>>> import numpy as np
>>> from numpy import linalg as LA
>>> np.set_printoptions(precision=2, suppress=True, linewidth=120)
>>> K = np.loadtxt("dump.csv", delimiter=",")
>>> K
array([[ 2.,  4., -4.,  0.,  0.,  0.],
       [-4.,  2.,  2.,  0.,  0.,  0.],
       [-2.,  4., -6.,  0.,  0.,  0.],
       [ 1.,  2., -2.,  0.,  0.,  0.],
       [-2.,  1.,  1.,  0.,  0.,  0.],
       [-1.,  2., -3.,  0.,  0.,  0.]])
>>> # null space of dimension 3
>>> U, s, VT = LA.svd(K)
>>> s
array([10.21,  5.91,  2.41,  0.  ,  0.  ,  0.  ])
>>> np.argmax(s[:-1] / (s[1:] + 1e-6)) + 1
np.int64(3)
>>> other = U[:, :3] @ np.diag(s[:3]) @ VT[:3]
>>> np.round(LA.norm(K - other) / LA.norm(K), 2)
np.float64(0.0)
>>> np.round(np.abs(K - other).max(), 2)
np.float64(0.0)
>>> f, v = K[3], K[2]
>>> f @ v
np.float64(18.0)
>>> pr = (f @ v) / (f @ f) * f
>>> (v - pr) @ f
np.float64(0.0)
>>> w1 = np.array([[-3, -5, 3, 4, -5],
...     [-4, -4, 3, -5, -5],
...     [-4, -5, -2, -2, 4],
...     [-1, 5, 1, 0, -1],
...     [-2, 5, -4, 3, -2],
...     [-1, -4, 2, -5, 2]])
>>> b = np.array([3, -3, 3, -1, -3])
>>> act = np.maximum(K @ w1 + b, 0)
>>> (act > 0).astype(int)
array([[0, 0, 1, 0, 0],
       [0, 0, 0, 0, 1],
       [1, 1, 1, 0, 0],
       [0, 0, 1, 0, 0],
       [1, 0, 0, 0, 1],
       [1, 1, 1, 0, 0]])
>>> (act > 0).mean(axis=0)
array([0.5 , 0.33, 0.67, 0.  , 0.33])
>>> LA.matrix_rank(act)
np.int64(4)
>>> cent = np.array([[3, 2, 0], [0, 2, 1], [0, 2, 0], [2, 1, 0], [3, 2, 0]])
>>> act @ cent
array([[  0.,  58.,   0.],
       [ 45.,  30.,   0.],
       [ 51., 118.,  21.],
       [  0.,  32.,   0.],
       [ 21.,  14.,   0.],
       [ 30.,  62.,   9.]])
>>> w1 @ cent
array([[-16, -16,  -5],
       [-37, -25,  -4],
       [ -4, -16,  -5],
       [ -6,   8,   5],
       [ -6,  -3,   5],
       [ -7,  -7,  -4]])
>>> (act @ cent).round(6).argmax(axis=1)
array([1, 0, 1, 1, 0, 1])
>>> LA.matrix_rank(K, rtol=0.1)
np.int64(3)
>>> np.argsort(-LA.norm(K, axis=0).round(6), kind="stable")[:3]
array([2, 1, 0])
>>> T = np.stack([K, -2 * K, K[::-1]])
>>> (T @ K.T).shape
(3, 6, 6)
>>> LA.norm(T, axis=(1, 2))
array([12.04, 24.08, 12.04])
>>> np.einsum("bij,cij->bc", T, T)
array([[ 145., -290.,   96.],
       [-290.,  580., -192.],
       [  96., -192.,  145.]])
>>> LA.det(T)
array([0., 0., 0.])
>>> feats = np.load("m.npy")
>>> feats
array([[0, 1, 0, 0],
       [1, 0, 0, 0],
       [0, 0, 1, 0],
       [0, 0, 0, 1]])
>>> # a transition matrix
>>> LA.matrix_power(feats, 100)
array([[1, 0, 0, 0],
       [0, 1, 0, 0],
       [0, 0, 1, 0],
       [0, 0, 0, 1]])
>>> feats.sum(axis=1)
array([1, 1, 1, 1])
>>> pr = np.eye(4)[3]
>>> for _ in range(4):
...     pr = pr @ feats
...     print(pr.round(2))
... 
[0. 0. 0. 1.]
[0. 0. 0. 1.]
[0. 0. 0. 1.]
[0. 0. 0. 1.]
>>> rng = np.random.default_rng(344177)
>>> z = rng.permutation(4)
>>> z
array([2, 1, 3, 0])
>>> other = feats[z][:, z]
>>> np.diag(other)
array([1, 0, 1, 0])
>>> np.allclose(other, feats)
False
>>> other
array([[1, 0, 0, 0],
       [0, 0, 0, 1],
       [0, 0, 1, 0],
       [0, 1, 0, 0]])
>>> round(LA.det(other), 2), round(LA.det(feats[z]), 2)
(np.float64(-1.0), np.float64(-1.0))
>>> np.sort(np.abs(LA.eigvals(other)))
array([1., 1., 1., 1.])
>>> evals, vecs = LA.eigh(feats)
>>> np.unique(evals.round(6) + 0, return_counts=True)[1]
array([1, 3])
>>> evals
array([-1.,  1.,  1.,  1.])
>>> np.round(vecs @ np.diag(evals) @ vecs.T, 2) + 0
array([[0., 1., 0., 0.],
       [1., 0., 0., 0.],
       [0., 0., 1., 0.],
       [0., 0., 0., 1.]])
>>> (evals > 1e-8).sum(), (evals < -1e-8).sum()
(np.int64(3), np.int64(1))
>>> np.round(LA.det(feats), 2)
np.float64(-1.0)
>>> (feats + feats.T) / 2
array([[0., 1., 0., 0.],
       [1., 0., 0., 0.],
       [0., 0., 1., 0.],
       [0., 0., 0., 1.]])
>>> np.allclose(feats, feats.T)
True
>>> feats @ feats
array([[1, 0, 0, 0],
       [0, 1, 0, 0],
       [0, 0, 1, 0],
       [0, 0, 0, 1]])
>>> np.allclose(feats @ feats.T, feats.T @ feats)
True
>>> E = np.array([[-2, -2, -3, -2, -2],
...     [-1, -2, -2, 0, -2],
...     [1, 0, 1, 2, 0],
...     [-3, -2, -4, -4, -2],
...     [1, -2, 0, 4, -2]])
>>> E
array([[-2, -2, -3, -2, -2],
       [-1, -2, -2,  0, -2],
       [ 1,  0,  1,  2,  0],
       [-3, -2, -4, -4, -2],
       [ 1, -2,  0,  4, -2]])
>>> # column 4 repeats column 1
>>> round(float(np.trace(LA.pinv(E) @ E)), 2)
2.0
>>> LA.lstsq(E[:-1].T, E[-1])[2]
np.int32(2)
>>> np.unique(E.round(6), axis=0).shape
(5, 5)
>>> proj = np.triu(np.array([[0, -2, -3, -3, -2],
...     [-2, 3, -2, 0, 3],
...     [-3, -2, 0, -3, 3],
...     [2, 3, 1, 3, 3],
...     [2, -2, 3, -2, -1]]), 1) + np.eye(5)
>>> other = proj @ E @ LA.inv(proj)
>>> LA.matrix_rank(other)
np.int64(2)
>>> np.round(np.poly(other), 2) + 0
array([ 1.,  9., 35.,  0.,  0.,  0.])
>>> proj @ E - E @ proj
array([[  6.,  10.,   3., -17.,  31.],
       [  1.,  -8.,  -9.,  -1.,   4.],
       [ 12.,   2.,  15.,  30.,  -7.],
       [  3., -12., -13.,  -9.,  18.],
       [  0.,   2.,  -1.,   3.,  -4.]])
>>> W0 = np.array([[0, 0, 0, 0], [0, -2, 0, -2], [0, 0, 0, 0], [0, -2, 0, -2]])
>>> W0
array([[ 0,  0,  0,  0],
       [ 0, -2,  0, -2],
       [ 0,  0,  0,  0],
       [ 0, -2,  0, -2]])
>>> U, s, VT = LA.svd(W0)
>>> s.round(2) + 0
array([4., 0., 0., 0.])
>>> other = U[:, :1] @ np.diag(s[:1]) @ VT[:1]
>>> LA.matrix_rank(other)
np.int64(1)
>>> other
array([[ 0.,  0.,  0.,  0.],
       [ 0., -2.,  0., -2.],
       [ 0.,  0.,  0.,  0.],
       [ 0., -2.,  0., -2.]])
>>> np.round(np.sort(np.abs(LA.eigvals(other))), 2) + 0
array([0., 0., 0., 4.])
>>> round(np.trace(other), 2)
np.float64(-4.0)
>>> other @ other
array([[0., 0., 0., 0.],
       [0., 8., 0., 8.],
       [0., 0., 0., 0.],
       [0., 8., 0., 8.]])
>>> np.allclose(other, other.T)
True
>>> round(float(np.abs(LA.eigvals(other)).max()), 2)
4.0
>>> round(float(LA.det(other)), 2)
0.0
>>> evals, vecs = LA.eigh(W0)
>>> vec = np.array([2, 0, 3, 2])
>>> round(float(vec @ W0 @ vec / (vec @ vec)), 2), evals[0], evals[-1]
(-0.47, np.float64(-4.0), np.float64(0.0))
>>> round(LA.eigvals(W0).sum().real, 2)
np.float64(-4.0)
>>> np.round(LA.eigvals(W0), 2) + 0
array([ 0., -4.,  0.,  0.])
>>> np.round(np.poly(W0), 2) + 0
array([1., 4., 0., 0., 0.])
>>> np.round(LA.det(W0.T), 2)
np.float64(0.0)
>>> np.einsum("ij,ji->", W0, W0)
np.int64(16)
>>> round(float(LA.det(2 * W0)), 2), round(float(LA.det(W0)), 2)
(0.0, 0.0)
>>> A = np.loadtxt("test2.csv", delimiter=",")
>>> A
array([[ 2.17, -9.35, -2.79],
       [-7.23,  6.67,  1.78],
       [ 7.37,  6.38,  2.25],
       [ 2.74, -9.22, -2.73],
       [ 5.58,  7.87,  2.64],
       [ 8.38, -5.29, -1.31],
       [ 0.23, -9.56, -2.93],
       [ 7.62,  6.1 ,  2.17],
       [-1.96, -9.35, -2.95],
       [ 9.69,  2.24,  1.06],
       [ 5.37, -8.12, -2.29],
       [-1.77,  9.43,  2.83],
       [-0.66,  9.54,  2.91],
       [-4.45, -8.51, -2.79],
       [-7.17,  6.74,  1.8 ]])
>>> # looks like rank 2
>>> cent = A[[3, 7]].astype(float)
>>> for _ in range(3):
...     z = LA.norm(A[:, None] - cent, axis=-1).argmin(axis=1)
...     cent = np.array([A[z == j].mean(axis=0) for j in range(2)])
... 
>>> z
array([0, 1, 1, 0, 1, 0, 0, 1, 0, 1, 0, 1, 1, 0, 1])
>>> cent
array([[ 1.78, -8.49, -2.54],
       [ 1.68,  6.87,  2.18]])
>>> np.bincount(z)
array([7, 8])
>>> cent[1] - cent[0]
array([-0.1 , 15.36,  4.72])
>>> U, s, VT = LA.svd(A)
>>> vecs = VT[:(s > 1e-8).sum()]
>>> vec = A[6] + 2 * A[12] + rng.integers(2) * np.eye(3)[1]
>>> vec
array([-1.1 ,  9.53,  2.89])
>>> np.allclose(vecs.T @ vecs @ vec, vec)
True
>>> np.diag(vecs.T @ vecs)
array([1.  , 0.91, 0.09])
>>> r = LA.matrix_rank(A)
>>> r
np.int64(2)
>>> null = LA.svd(A)[2][r:].T
>>> [int(LA.matrix_rank(A[:i])) for i in range(1, len(A) + 1)]
[1, 2, 2, 2, 2, 2, 2, 2, 2, 2, 2, 2, 2, 2, 2]
>>> null.shape
(3, 1)
>>> [int(LA.matrix_rank(np.delete(A, i, axis=0))) for i in range(15)]
[2, 2, 2, 2, 2, 2, 2, 2, 2, 2, 2, 2, 2, 2, 2]
>>> [round(float(x), 2) for x in LA.svd(A, compute_uv=False)[:3]]
[31.97, 21.86, 0.0]
>>> data = np.loadtxt("arr.csv", delimiter=",")
>>> data
array([[  0.43,  -7.29,  -4.24, -10.34],
       [ -3.5 ,  -1.88,  -2.55,   4.18],
       [ -5.  ,   1.46,  -1.68,   4.09],
       [ -4.16,   0.18,  -3.55,   5.71],
       [  0.59,  -6.83,  -4.99,  -9.41],
       [ -4.14,  -0.01,  -2.98,   4.31],
       [  2.12,  -8.14,  -5.16,  -9.82],
       [ -6.41,   1.05,  -2.36,   3.51],
       [ -0.91,  -1.73,   3.14,  -4.14],
       [ -4.81,   0.51,  -4.27,   4.81],
       [  2.75,  -4.78,  -4.85,  -9.94],
       [  1.58,  -6.85,  -3.84, -10.18],
       [ -5.1 ,   1.35,  -2.16,   4.66],
       [ -0.26,  -2.31,   2.96,  -3.96],
       [  0.76,  -6.94,  -4.35,  -8.24],
       [ -4.42,   0.77,  -3.52,   5.16],
       [ -4.85,   1.53,  -2.61,   6.84]])
>>> gram = np.cov(data, rowvar=False)
>>> gram.shape
(4, 4)
>>> LA.eigvalsh(gram)[::-1]
array([69.7 ,  5.99,  0.76,  0.61])
>>> np.polyfit(data[:, 2], data[:, 1], 1)
array([ 0.55, -0.83])
>>> np.median(data, axis=0)
array([-3.5 , -1.73, -3.52,  3.51])
>>> round(float(np.corrcoef(data[:, 2], data[:, 1])[0, 1]), 2)
0.37
>>> np.argsort(-data.std(axis=0).round(6), kind="stable")
array([3, 1, 0, 2])
>>> gram
array([[  9.26, -10.17,  -1.28, -20.32],
       [-10.17,  13.15,   3.22,  23.93],
       [ -1.28,   3.22,   5.86,   3.21],
       [-20.32,  23.93,   3.21,  48.78]])
>>> round(LA.norm(data), 2)
np.float64(39.5)
>>> np.abs(data).max()
np.float64(10.34)
>>> other = np.array([[-4, -4], [2, -5]])
>>> cent = np.array([[3, 0, 3], [2, 0, 2], [0, 3, 0]])
>>> m1 = np.block([[other, np.array([[0, 0, 0], [3, 2, 2]])], [np.zeros((3, 2)), cent]])
>>> m1
array([[-4., -4.,  0.,  0.,  0.],
       [ 2., -5.,  3.,  2.,  2.],
       [ 0.,  0.,  3.,  0.,  3.],
       [ 0.,  0.,  2.,  0.,  2.],
       [ 0.,  0.,  0.,  3.,  0.]])
>>> # rank 4
>>> f = np.array([0, 0])
>>> np.cross(m1[4, :3], m1[1, :3])
array([ 0.,  0., -0.])
>>> np.polyval(f, m1[4])
array([0., 0., 0., 0., 0.])
>>> np.convolve(m1[4], f)
array([0., 0., 0., 0., 0., 0.])
>>> U, s, VT = LA.svd(m1)
>>> np.argmax(s[:-1] / (s[1:] + 1e-6)) + 1
np.int64(4)
>>> other = U[:, :4] @ np.diag(s[:4]) @ VT[:4]
>>> LA.matrix_rank(other)
np.int64(4)
>>> LA.matrix_rank(m1, rtol=0.05)
np.int64(4)
>>> np.round(np.abs(m1 - other).max(), 2)
np.float64(0.0)
>>> other.round(2) + 0
array([[-4., -4.,  0.,  0.,  0.],
       [ 2., -5.,  3.,  2.,  2.],
       [ 0.,  0.,  3.,  0.,  3.],
       [ 0.,  0.,  2.,  0.,  2.],
       [ 0.,  0.,  0.,  3.,  0.]])
